% ipython --no-banner

In [1]: import numpy as np

In [2]: from numpy import linalg as LA

In [3]: np.set_printoptions(precision=2, suppress=True, linewidth=200)

In [4]: J = np.load("data.npy")

In [5]: J
Out[5]: 
array([[5, 0, 8, 3, 0, 3],
       [0, 0, 0, 0, 5, 0],
       [0, 6, 0, 3, 0, 0],
       [0, 9, 0, 0, 0, 0],
       [6, 0, 0, 0, 4, 0],
       [5, 7, 9, 2, 3, 0]])

In [6]: Y = np.array([[0, 3], [0, 0], [4, 1], [5, 5], [2, 2], [0, 5]])

In [7]: np.einsum("ij->j", J)
Out[7]: array([16, 22, 17,  8, 12,  3])

In [8]: np.vstack([J, Y.T]).shape
Out[8]: (8, 6)

In [9]: Y.T @ J.T
Out[9]: 
array([[47, 10, 15,  0,  8, 52],
       [53, 10, 15,  0, 26, 40]])

In [10]: J @ Y
Out[10]: 
array([[47, 53],
       [10, 10],
       [15, 15],
       [ 0,  0],
       [ 8, 26],
       [52, 40]])

In [11]: print(LA.matrix_rank(np.vstack([J, Y.T])))
6

In [12]: LA.matrix_rank(J @ Y)
Out[12]: np.int64(2)

In [13]: vec = np.array([-3, 3, -3, -3, -1, -1])

In [14]: target = J @ vec

In [15]: print(target)
[-51  -5   9  27 -22 -30]

In [16]: LA.solve(J, 5 * target)
Out[16]: array([-15.,  15., -15., -15.,  -5.,  -5.])

In [17]: feats = np.load("x.npy")

In [18]: feats
Out[18]: 
array([[-0.8,  0.4, -0.2, -0.6, -1. ,  0.1],
       [ 0.9, -0.5,  0.2, -0.9, -1.7, -0.1],
       [-0.6,  1.9,  0.9,  1.6, -0.4,  1.2]])

In [19]: vec = np.array([-4, 5, 5, 4, -2, 5])

In [20]: np.einsum("ij,j->i", feats, vec)
Out[20]: array([ 4.3, -5.8, 29.6])

In [21]: A = np.array([[0.0, 0.0, 0.0, 0.0],
    ...:     [0.0, 0.0, 0.0, 0.0],
    ...:     [0.0, 0.0, 0.0, -1.0],
    ...:     [0.0, 0.0, -1.0, 0.0]])

In [22]: # 3 groups of indices that never mix

In [23]: left, sv, Vh = LA.svd(A)

In [24]: sv
Out[24]: array([1., 1., 0., 0.])

In [25]: Y = left[:, :2] @ np.diag(sv[:2]) @ Vh[:2]

In [26]: Y
Out[26]: 
array([[ 0.,  0.,  0.,  0.],
       [ 0.,  0.,  0.,  0.],
       [ 0.,  0.,  0., -1.],
       [ 0.,  0., -1.,  0.]])

In [27]: print(LA.matrix_rank(A, rtol=0.05))
2

In [28]: np.round(LA.norm(A - Y, 2), 2), sv[2]
Out[28]: (np.float64(0.0), np.float64(0.0))

In [29]: LA.matrix_rank(Y)
Out[29]: np.int64(2)

In [30]: left, sv, Vh = LA.svd(A)

In [31]: V = Vh[:(sv > 1e-8).sum()]

In [32]: rng = np.random.default_rng(56)

In [33]: vec = A[1] + 3 * A[3] + rng.integers(2) * np.eye(4)[2]

In [34]: vec
Out[34]: array([ 0.,  0., -3.,  0.])

In [35]: np.diag(V.T @ V)
Out[35]: array([0., 0., 1., 1.])

In [36]: V.T @ V
Out[36]: 
array([[0., 0., 0., 0.],
       [0., 0., 0., 0.],
       [0., 0., 1., 0.],
       [0., 0., 0., 1.]])

In [37]: round(LA.norm(vec - V.T @ V @ vec), 2)
Out[37]: np.float64(0.0)

In [38]: X = np.load("mat.npy")

In [39]: X
Out[39]: 
array([[0.33, 0.  , 0.33, 0.  , 0.33],
       [0.  , 0.67, 0.  , 0.  , 0.33],
       [0.  , 0.25, 0.5 , 0.25, 0.  ],
       [0.5 , 0.  , 0.  , 0.5 , 0.  ],
       [0.  , 0.  , 0.  , 0.  , 1.  ]])

In [40]: # rows sum to 1

In [41]: print(X.mean(axis=0))
[0.17 0.18 0.17 0.15 0.33]

In [42]: print(LA.matrix_rank(X))
5

In [43]: X[5]
Traceback (most recent call last):
  Cell In[43], line 1
    X[5]
IndexError: index 5 is out of bounds for axis 0 with size 5


In [44]: print(np.unravel_index(np.abs(X).argmax(), X.shape))
(np.int64(4), np.int64(4))

In [45]: np.diff(X, axis=0)
Out[45]: 
array([[-0.33,  0.67, -0.33,  0.  ,  0.  ],
       [ 0.  , -0.42,  0.5 ,  0.25, -0.33],
       [ 0.5 , -0.25, -0.5 ,  0.25,  0.  ],
       [-0.5 ,  0.  ,  0.  , -0.5 ,  1.  ]])

In [46]: np.count_nonzero(X)
Out[46]: np.int64(11)

In [47]: LA.rank(X)
Traceback (most recent call last):
  Cell In[47], line 1
    LA.rank(X)
AttributeError: module 'numpy.linalg' has no attribute 'rank'


In [48]: round(float(LA.norm(X)), 2)
Out[48]: 1.66
